$ python -q
>>> import numpy as np
>>> np.set_printoptions(suppress=True, linewidth=120)
>>> X = np.load("data.npy")
>>> print(X.round(2))
[[ 1.6  -3.58 -3.1 ]
 [ 0.49 -4.02 -2.93]
 [ 3.78 -1.73 -2.77]
 [-1.93  3.4   3.12]
 [ 1.81  4.18  2.06]
 [-3.17 -3.69 -1.15]
 [ 4.66  1.59 -0.9 ]
 [-1.06  3.83  3.04]
 [ 2.96  3.81  1.32]
 [-4.52 -2.06  0.52]
 [-4.58 -1.9   0.66]
 [-4.06  1.32  2.61]
 [-0.12 -4.16 -2.77]
 [ 4.49 -0.4  -2.17]
 [-1.56  3.6   3.1 ]
 [-1.97 -4.15 -1.97]
 [ 0.5   4.22  2.64]
 [-1.13 -4.24 -2.39]
 [-2.92 -3.83 -1.35]
 [ 1.76  4.19  2.09]
 [ 1.92  4.16  2.  ]
 [-4.51 -2.09  0.5 ]
 [ 3.7   3.3   0.67]
 [ 3.48 -2.11 -2.9 ]
 [-4.34  0.77  2.36]
 [-3.93 -3.07 -0.41]
 [-0.42 -4.21 -2.67]
 [-4.3  -2.55  0.1 ]
 [-1.53  3.62  3.1 ]
 [ 4.61  0.02 -1.94]
 [ 4.22  2.67  0.02]]
>>> th = np.radians(90)
>>> R = np.eye(3)
>>> R[1, 1] = R[2, 2] = np.cos(th)
>>> R[1, 2], R[2, 1] = -np.sin(th), np.sin(th)
>>> print(R.round(2) + 0)
[[ 1.  0.  0.]
 [ 0.  0. -1.]
 [ 0.  1.  0.]]
>>> Y = X @ R.T
>>> print(np.allclose(X @ X.T, Y @ Y.T))
True
>>> print(np.allclose(np.linalg.norm(X, axis=1), np.linalg.norm(Y, axis=1)))
True
>>> cen = X - X.mean(axis=0)
>>> Uu, sig, VT = np.linalg.svd(cen, full_matrices=False)
>>> print(np.round(cen.mean(axis=0), 2) + 0)
[0. 0. 0.]
>>> print(np.abs(Uu[:, 0]).argmax())
20
>>> Y = np.array([[-2, -2, -1, 2, 0, 0, 0, 0, 0, 1],
...     [-2, 2, 0, 2, 1, 1, 2, 2, -2, -2],
...     [1, -1, 0, -2, 1, -2, -2, -1, -2, 2],
...     [-2, 1, 2, -2, 0, 1, -2, 1, -1, 1],
...     [2, 2, -1, 0, -2, 0, 0, 1, -1, -1],
...     [2, 2, -1, -2, 1, 0, -1, 0, -2, 1],
...     [-2, 1, -1, 0, 2, 2, 2, 0, -2, -2],
...     [-2, 1, -1, -1, -2, 1, 0, 1, -2, 2],
...     [1, 0, -2, 2, 1, 2, -1, 1, -1, -2],
...     [0, -1, 2, 2, 2, -1, 2, 0, 2, 0],
...     [1, -1, 1, 0, 0, -2, -2, -1, 0, -1]])
>>> feats = Y.T @ Y
>>> print(feats)
[[ 31   0  -3  -6  -2 -12 -11  -7   5  -1]
 [  0  22  -5  -7  -3  11   4  10 -15  -6]
 [ -3  -5  18  -3   3  -9  -1  -3  11   4]
 [ -6  -7  -3  29   6   5  16   5  10 -16]
 [ -2  -3   3   6  20   1   6  -2  -1  -7]
 [-12  11  -9   5   1  20   8  10  -9  -9]
 [-11   4  -1  16   6   8  26   5   5 -11]
 [ -7  10  -3   5  -2  10   5  10  -7  -5]
 [  5 -15  11  10  -1  -9   5  -7  27   0]
 [ -1  -6   4 -16  -7  -9 -11  -5   0  25]]
>>> # symmetric
>>> rng = np.random.default_rng(63)
>>> idx = rng.permutation(10)
>>> print(idx)
[3 9 2 1 4 0 7 6 5 8]
>>> Y = feats[idx][:, idx]
>>> print(np.round(np.sort(np.abs(np.linalg.eigvals(Y))), 2))
[ 0.05  0.34  5.55  7.58 11.52 18.01 21.04 33.8  58.1  72.01]
>>> print(np.diag(Y))
[29 25 18 22 20 31 10 26 20 27]
